In [1]: import numpy as np

In [2]: import numpy.linalg as la

In [3]: np.set_printoptions(precision=2, suppress=True, linewidth=100)

In [4]: def tidy(a):
   ...:     return np.round(a, 2) + 0
   ...: 

In [5]: A2 = np.array([[2], [-2], [-2], [-2]])

In [6]: A = np.block([[np.zeros((4, 4)), A2], [A2.T, np.zeros((1, 1))]])

In [7]: A
Out[7]: 
array([[ 0.,  0.,  0.,  0.,  2.],
       [ 0.,  0.,  0.,  0., -2.],
       [ 0.,  0.,  0.,  0., -2.],
       [ 0.,  0.,  0.,  0., -2.],
       [ 2., -2., -2., -2.,  0.]])

In [8]: # rows 1 and 2 are equal

In [9]: tidy(la.eigvals(A).sum().real)
Out[9]: np.float64(0.0)

In [10]: np.kron(np.eye(2, dtype=int), A)
Out[10]: 
array([[ 0.,  0.,  0.,  0.,  2.,  0.,  0.,  0.,  0.,  0.],
       [ 0.,  0.,  0.,  0., -2.,  0.,  0.,  0.,  0., -0.],
       [ 0.,  0.,  0.,  0., -2.,  0.,  0.,  0.,  0., -0.],
       [ 0.,  0.,  0.,  0., -2.,  0.,  0.,  0.,  0., -0.],
       [ 2., -2., -2., -2.,  0.,  0., -0., -0., -0.,  0.],
       [ 0.,  0.,  0.,  0.,  0.,  0.,  0.,  0.,  0.,  2.],
       [ 0.,  0.,  0.,  0., -0.,  0.,  0.,  0.,  0., -2.],
       [ 0.,  0.,  0.,  0., -0.,  0.,  0.,  0.,  0., -2.],
       [ 0.,  0.,  0.,  0., -0.,  0.,  0.,  0.,  0., -2.],
       [ 0., -0., -0., -0.,  0.,  2., -2., -2., -2.,  0.]])

In [11]: tidy(la.det(2 * A)), tidy(la.det(A))
Out[11]: (np.float64(0.0), np.float64(0.0))

In [12]: tidy(np.poly(A))
Out[12]: array([  1.,   0., -16.,   0.,   0.,   0.])

In [13]: tidy(la.det(A[::-1]))
Out[13]: np.float64(0.0)

In [14]: np.einsum("ij,ji->", A, A)
Out[14]: np.float64(32.0)

In [15]: arr = np.abs(np.array([[0, -1, 3, -5], [5, 1, -2, -5], [4, -1, 2, 2], [-5, -5, 5, -1]])) + np.eye(4)

In [16]: arr = arr / arr.sum(axis=1, keepdims=True)

In [17]: tidy(arr)
Out[17]: 
array([[0.1 , 0.1 , 0.3 , 0.5 ],
       [0.36, 0.14, 0.14, 0.36],
       [0.4 , 0.1 , 0.3 , 0.2 ],
       [0.29, 0.29, 0.29, 0.12]])

In [18]: # rows sum to 1

In [19]: ang = np.radians(36)

In [20]: R = np.eye(4)

In [21]: R[1, 1] = R[3, 3] = np.cos(ang)

In [22]: R[1, 3], R[3, 1] = -np.sin(ang), np.sin(ang)

In [23]: tidy(R)
Out[23]: 
array([[ 1.  ,  0.  ,  0.  ,  0.  ],
       [ 0.  ,  0.81,  0.  , -0.59],
       [ 0.  ,  0.  ,  1.  ,  0.  ],
       [ 0.  ,  0.59,  0.  ,  0.81]])

In [24]: A2 = arr @ R.T

In [25]: tidy(A2)
Out[25]: 
array([[ 0.1 , -0.21,  0.3 ,  0.46],
       [ 0.36, -0.09,  0.14,  0.37],
       [ 0.4 , -0.04,  0.3 ,  0.22],
       [ 0.29,  0.17,  0.29,  0.27]])

In [26]: tidy(la.det(R)), tidy(np.trace(R))
Out[26]: (np.float64(1.0), np.float64(3.62))

In [27]: np.allclose(arr @ arr.T, A2 @ A2.T)
Out[27]: True

In [28]: tidy(la.svd(arr, compute_uv=False)), tidy(la.svd(A2, compute_uv=False))
Out[28]: (array([1.02, 0.35, 0.2 , 0.13]), array([1.02, 0.35, 0.2 , 0.13]))

In [29]: tidy(la.eigvals(arr).sum().real)
Out[29]: np.float64(0.66)

In [30]: tidy(np.kron(np.eye(2, dtype=int), arr))
Out[30]: 
array([[0.1 , 0.1 , 0.3 , 0.5 , 0.  , 0.  , 0.  , 0.  ],
       [0.36, 0.14, 0.14, 0.36, 0.  , 0.  , 0.  , 0.  ],
       [0.4 , 0.1 , 0.3 , 0.2 , 0.  , 0.  , 0.  , 0.  ],
       [0.29, 0.29, 0.29, 0.12, 0.  , 0.  , 0.  , 0.  ],
       [0.  , 0.  , 0.  , 0.  , 0.1 , 0.1 , 0.3 , 0.5 ],
       [0.  , 0.  , 0.  , 0.  , 0.36, 0.14, 0.14, 0.36],
       [0.  , 0.  , 0.  , 0.  , 0.4 , 0.1 , 0.3 , 0.2 ],
       [0.  , 0.  , 0.  , 0.  , 0.29, 0.29, 0.29, 0.12]])

In [31]: tidy(la.det(arr[::-1]))
Out[31]: np.float64(0.01)

In [32]: f = np.array([3, 2, 1, 0])

In [33]: A2 = arr + np.outer(f, np.eye(4)[0])

In [34]: la.matrix_rank(A2 - arr)
Out[34]: np.int64(1)

In [35]: tidy(A2)
Out[35]: 
array([[3.1 , 0.1 , 0.3 , 0.5 ],
       [2.36, 0.14, 0.14, 0.36],
       [1.4 , 0.1 , 0.3 , 0.2 ],
       [0.29, 0.29, 0.29, 0.12]])

In [36]: [round(float(x), 2) for x in la.svd(A2, compute_uv=False)[:3]]
Out[36]: [4.23, 0.41, 0.13]

In [37]: np.argsort(-la.norm(A2, axis=0).round(6), kind="stable")[:3]
Out[37]: array([0, 3, 2])

In [38]: rng = np.random.default_rng(9122)

In [39]: data = np.eye(7, dtype=int)[rng.permutation(7)] * np.array([1, 0, 1, 2, 1, 1, 2])

In [40]: data
Out[40]: 
array([[0, 0, 0, 0, 0, 0, 2],
       [0, 0, 0, 0, 1, 0, 0],
       [0, 0, 1, 0, 0, 0, 0],
       [0, 0, 0, 2, 0, 0, 0],
       [1, 0, 0, 0, 0, 0, 0],
       [0, 0, 0, 0, 0, 0, 0],
       [0, 0, 0, 0, 0, 1, 0]])

In [41]: data @ data
Out[41]: 
array([[0, 0, 0, 0, 0, 2, 0],
       [1, 0, 0, 0, 0, 0, 0],
       [0, 0, 1, 0, 0, 0, 0],
       [0, 0, 0, 4, 0, 0, 0],
       [0, 0, 0, 0, 0, 0, 2],
       [0, 0, 0, 0, 0, 0, 0],
       [0, 0, 0, 0, 0, 0, 0]])

In [42]: np.allclose(data @ data.T, data.T @ data)
Out[42]: False

In [43]: (data + data.T) / 2
Out[43]: 
array([[0. , 0. , 0. , 0. , 0.5, 0. , 1. ],
       [0. , 0. , 0. , 0. , 0.5, 0. , 0. ],
       [0. , 0. , 1. , 0. , 0. , 0. , 0. ],
       [0. , 0. , 0. , 2. , 0. , 0. , 0. ],
       [0.5, 0.5, 0. , 0. , 0. , 0. , 0. ],
       [0. , 0. , 0. , 0. , 0. , 0. , 0.5],
       [1. , 0. , 0. , 0. , 0. , 0.5, 0. ]])

In [44]: tidy(la.det(data))
Out[44]: np.float64(0.0)

In [45]: (data - data.T) / 2
Out[45]: 
array([[ 0. ,  0. ,  0. ,  0. , -0.5,  0. ,  1. ],
       [ 0. ,  0. ,  0. ,  0. ,  0.5,  0. ,  0. ],
       [ 0. ,  0. ,  0. ,  0. ,  0. ,  0. ,  0. ],
       [ 0. ,  0. ,  0. ,  0. ,  0. ,  0. ,  0. ],
       [ 0.5, -0.5,  0. ,  0. ,  0. ,  0. ,  0. ],
       [ 0. ,  0. ,  0. ,  0. ,  0. ,  0. , -0.5],
       [-1. ,  0. ,  0. ,  0. ,  0. ,  0.5,  0. ]])
